$ python3 -q
>>> import numpy as np
>>> np.set_printoptions(suppress=True, linewidth=140)
>>> A2 = np.array([[0, -1], [1, -1]])
>>> X = np.kron(np.eye(2, dtype=int), A2)
>>> X
array([[ 0, -1,  0,  0],
       [ 1, -1,  0,  0],
       [ 0,  0,  0, -1],
       [ 0,  0,  1, -1]])
>>> rng = np.random.default_rng(8583)
>>> z = rng.permutation(4)
>>> A2 = X[:, z] * rng.choice([-1, 1], 4)
>>> A2
array([[-1,  0,  0,  0],
       [-1,  0,  0,  1],
       [ 0, -1,  0,  0],
       [ 0, -1,  1,  0]])
>>> U, _, Vh = np.linalg.svd(X.T @ A2)
>>> z
array([1, 3, 2, 0])
>>> data = np.vander(np.arange(4) - 1, 4, increasing=True)
>>> data
array([[ 1, -1,  1, -1],
       [ 1,  0,  0,  0],
       [ 1,  1,  1,  1],
       [ 1,  2,  4,  8]])
>>> round(np.linalg.det(2 * data), 3), round(np.linalg.det(data), 3)
(np.float64(192.0), np.float64(12.0))
>>> W2 = np.sign(np.array([[1, 1, 1, 0], [2, 0, 1, 2], [2, 1, 1, 1], [2, 0, 1, 0]]))
>>> A2 = (np.tril(W2, -1) + np.eye(4)) @ (np.triu(W2, 1) + np.eye(4))
>>> ev = np.array([-1, 0, 1, 0])
>>> feats = np.rint(A2 * ev @ np.linalg.inv(A2)) + 0
>>> feats
array([[ 0., -2.,  3., -2.],
       [ 1., -4.,  5., -3.],
       [ 2., -6.,  7., -4.],
       [ 1., -4.,  5., -3.]])
>>> round(np.linalg.det(feats), 3)
np.float64(0.0)
>>> np.round(np.sort(np.abs(np.linalg.eigvals(feats))), 3) + 0
array([0., 0., 1., 1.])
>>> np.allclose(feats @ feats.T, feats.T @ feats)
False
>>> (feats + feats.T) / 2
array([[ 0. , -0.5,  2.5, -0.5],
       [-0.5, -4. , -0.5, -3.5],
       [ 2.5, -0.5,  7. ,  0.5],
       [-0.5, -3.5,  0.5, -3. ]])
>>> A2 = np.array([[4, 4], [-4, 2], [0, -8], [2, 0]])
>>> A2.T @ feats.T
array([[  4.,  14.,  24.,  14.],
       [-28., -44., -60., -44.]])
>>> np.einsum("ij,ij->i", feats, feats)
array([ 17.,  51., 105.,  51.])
>>> np.vstack([feats, A2.T]).shape
(6, 4)
>>> np.linalg.matrix_rank(np.vstack([feats, A2.T]))
np.int64(4)
>>> np.linalg.matrix_rank(feats @ A2)
np.int64(2)
>>> K = np.loadtxt("case12.csv", delimiter=",")
>>> K
array([[ 4., -2.,  1.,  1.],
       [-2.,  7., -2., -2.],
       [ 1., -2.,  4.,  1.],
       [ 1., -2.,  1.,  4.]])
>>> ev, V = np.linalg.eig(K)
>>> round(float(np.prod(ev)), 3)
270.0
>>> x = np.ones(4)
>>> for _ in range(3):
...     x = K @ x
...     x /= np.linalg.norm(x)
...     print(round(x @ K @ x, 3))
... 
5.041
8.744
9.865
>>> round(float(np.linalg.eigvalsh(K)[-1]), 3)
10.0
>>> A2 = np.linalg.inv(K)
>>> round(np.linalg.cond(K), 3)
np.float64(3.333)
>>> np.round(np.linalg.det(K) * A2, 3)
array([[81., 18., -9., -9.],
       [18., 54., 18., 18.],
       [-9., 18., 81., -9.],
       [-9., 18., -9., 81.]])
>>> A2.round(3)
array([[ 0.3  ,  0.067, -0.033, -0.033],
       [ 0.067,  0.2  ,  0.067,  0.067],
       [-0.033,  0.067,  0.3  , -0.033],
       [-0.033,  0.067, -0.033,  0.3  ]])
>>> np.allclose(A2, K.T)
False
>>> ev, V = np.linalg.eigh(A2)
>>> x = np.array([-6, 0, 3, 2])
>>> np.round(V * np.maximum(ev, 0) @ V.T, 3)
array([[ 0.3  ,  0.067, -0.033, -0.033],
       [ 0.067,  0.2  ,  0.067,  0.067],
       [-0.033,  0.067,  0.3  , -0.033],
       [-0.033,  0.067, -0.033,  0.3  ]])
>>> round(np.abs(A2).sum(axis=1).max(), 3), round(float(np.abs(ev).max()), 3)
(np.float64(0.433), 0.333)
>>> np.round(V * np.abs(ev) @ V.T, 3)
array([[ 0.3  ,  0.067, -0.033, -0.033],
       [ 0.067,  0.2  ,  0.067,  0.067],
       [-0.033,  0.067,  0.3  , -0.033],
       [-0.033,  0.067, -0.033,  0.3  ]])
>>> A2 = np.array([[0, -1], [-3, 0], [1, -2], [1, -1]])
>>> np.einsum("ij->j", K)
array([4., 1., 4., 4.])
>>> A2.T @ K.T
array([[  8., -25.,  11.,  11.],
       [ -7.,   8., -10.,  -7.]])
>>> np.einsum("ik,kj->ij", K, A2)
array([[  8.,  -7.],
       [-25.,   8.],
       [ 11., -10.],
       [ 11.,  -7.]])
>>> np.einsum("ij,ij->i", K, K)
array([22., 61., 22., 22.])
>>> arr = np.loadtxt("data.csv", delimiter=",")
>>> arr
array([[-0.06,  0.58,  2.88,  1.5 ],
       [ 0.17,  0.89,  0.2 , -0.07],
       [ 0.36,  1.92,  0.54, -0.09]])
>>> round(np.linalg.norm(arr, 2) / np.linalg.norm(arr), 3)
np.float64(0.867)
>>> [round(float(x), 3) for x in np.linalg.svd(arr, compute_uv=False)[:3]]
[3.454, 1.984, 0.0]
>>> np.linalg.cond(arr) > 100
np.True_
>>> gram = data.T @ data
>>> np.round(np.linalg.svd(data, compute_uv=False) ** 2, 3)
array([87.991,  4.467,  1.249,  0.293])
>>> np.linalg.matrix_rank(gram)
np.int64(4)
>>> rank = np.linalg.matrix_rank(arr)
>>> rank
np.int64(2)
>>> ns = np.linalg.svd(arr)[2][rank:].T
>>> [int(np.linalg.matrix_rank(np.delete(arr, i, axis=0))) for i in range(3)]
[2, 2, 2]
>>> np.allclose(arr @ ns, 0)
True
>>> [int(np.linalg.matrix_rank(arr[:, :j + 1])) for j in range(4)]
[1, 2, 2, 2]
>>> np.round(arr @ ns, 3) + 0
array([[0., 0.],
       [0., 0.],
       [0., 0.]])
>>> ns.shape
(4, 2)
>>> O, V = np.linalg.qr(X[:, :2])[0], np.linalg.qr(X[:, 2:])[0]
>>> sigma = np.linalg.svd(O.T @ V, compute_uv=False)
>>> sigma
array([0., 0.])
>>> np.degrees(np.arccos(sigma.clip(0, 1)))
array([90., 90.])
>>> z = rng.permutation(4)
>>> z
array([3, 1, 2, 0])
>>> A2 = data[z][:, z]
>>> round(float(np.linalg.det(A2)), 3), np.round(np.linalg.det(data[z]), 3)
(12.0, np.float64(-12.0))
>>> np.allclose(A2, data)
False
>>> np.round(np.sort(np.abs(np.linalg.eigvals(A2))), 3)
array([0.849, 0.849, 2.   , 8.327])
>>> np.diag(A2)
array([8, 0, 1, 1])
>>> A2
array([[ 8,  2,  4,  1],
       [ 0,  0,  0,  1],
       [ 1,  1,  1,  1],
       [-1, -1,  1,  1]])
>>> E = np.load("arr.npy")
>>> E
array([[2., 0., 0., 0.],
       [0., 0., 1., 1.],
       [0., 2., 3., 3.],
       [0., 3., 2., 0.]])
>>> gram = E.T @ E
>>> np.diag(gram)
array([ 4., 13., 14., 10.])
>>> (E @ E.T).shape
(4, 4)
>>> gram
array([[ 4.,  0.,  0.,  0.],
       [ 0., 13., 12.,  6.],
       [ 0., 12., 14., 10.],
       [ 0.,  6., 10., 10.]])
>>> np.linalg.matrix_rank(gram)
np.int64(4)
>>> (gram - gram.T) / 2
array([[0., 0., 0., 0.],
       [0., 0., 0., 0.],
       [0., 0., 0., 0.],
       [0., 0., 0., 0.]])
>>> np.round(np.sort(np.abs(np.linalg.eigvals(gram))), 3)
array([ 0.095,  4.   ,  5.338, 31.567])
>>> np.round(np.linalg.matrix_power(gram, 3), 3)
array([[   64.,     0.,     0.,     0.],
       [    0., 10693., 12144.,  8514.],
       [    0., 12144., 13888.,  9824.],
       [    0.,  8514.,  9824.,  7028.]])
>>> np.allclose(gram @ gram.T, gram.T @ gram)
True
>>> t3 = np.stack([E, 3 * E, E[::-1]])
>>> np.linalg.matrix_rank(t3.reshape(3, -1))
np.int64(2)
>>> np.linalg.matrix_rank(t3)
array([4, 4, 4])
>>> x = np.array([3, 0, 3, 1])
>>> y = E @ x
>>> y
array([ 6.,  4., 12.,  6.])
>>> np.round(np.linalg.solve(E, E[:, 1]), 3) + 0
array([0., 1., 0., 0.])
>>> np.round(np.linalg.solve(E, 4 * y), 3)
array([12.,  0., 12.,  4.])
>>> np.round(np.linalg.solve(E, y), 3)
array([3., 0., 3., 1.])
>>> np.round(np.linalg.solve(E.T, E[2]), 3)
array([ 0.,  0.,  1., -0.])
>>> F = np.load("run19.npy")
>>> F
array([[ 1,  0,  0],
       [-1,  1,  0],
       [ 1,  1,  1]])
>>> x = np.array([2, 1, 1])
>>> y = F @ x
>>> y
array([ 2, -1,  4])
>>> np.round(np.linalg.solve(F.T, F[1]), 3)
array([0., 1., 0.])
>>> np.round(np.linalg.solve(F, y), 3)
array([2., 1., 1.])
>>> np.round(np.linalg.solve(F, F[:, 0]), 3)
array([1., 0., 0.])
>>> np.round(np.linalg.solve(F, 3 * y), 3)
array([6., 3., 3.])
>>> np.round(np.linalg.solve(F, y + F[:, 1]), 3)
array([2., 2., 1.])
>>> np.round(np.linalg.det(F.T), 3)
np.float64(1.0)
>>> round(np.linalg.eigvals(F).sum().real, 3)
np.float64(3.0)
>>> np.einsum("ii->", F)
np.int64(3)
>>> np.poly(F)
array([ 1., -3.,  3., -1.])
>>> W0 = np.loadtxt("mat.csv", delimiter=",")
>>> W0
array([[ 0.,  2.,  0.],
       [ 1.,  2.,  1.],
       [ 2.,  2.,  3.],
       [ 4.,  5.,  4.],
       [ 5.,  7.,  6.],
       [ 8.,  8.,  9.],
       [ 9.,  9., 12.],
       [12.,  9., 13.],
       [14., 10., 16.],
       [15., 10., 16.],
       [17., 12., 19.]])
>>> np.round(np.linalg.norm(W0[2] - W0[4]), 3)
np.float64(6.557)
>>> np.round(np.linalg.norm(W0, axis=1), 3)
array([ 2.   ,  2.449,  4.123,  7.55 , 10.488, 14.457, 17.493, 19.849, 23.495, 24.104, 28.178])
>>> cen = W0 - W0.mean(axis=0)
>>> U, sigma, Vh = np.linalg.svd(cen, full_matrices=False)
>>> np.searchsorted(np.cumsum(sigma ** 2) / (sigma ** 2).sum(), 0.9) + 1
np.int64(1)
>>> np.round(sigma ** 2 / (sigma ** 2).sum(), 3)
array([0.988, 0.009, 0.002])
>>> np.abs(U[:, 0]).argmax()
np.int64(10)
>>> np.round(Vh[0] * np.sign(Vh[0, np.abs(Vh[0]).argmax()]), 3)
array([0.623, 0.368, 0.691])
>>> np.round(np.abs(Vh[-1]), 3)
array([0.692, 0.155, 0.706])
>>> sigma.round(3)
array([30.252,  2.908,  1.482])
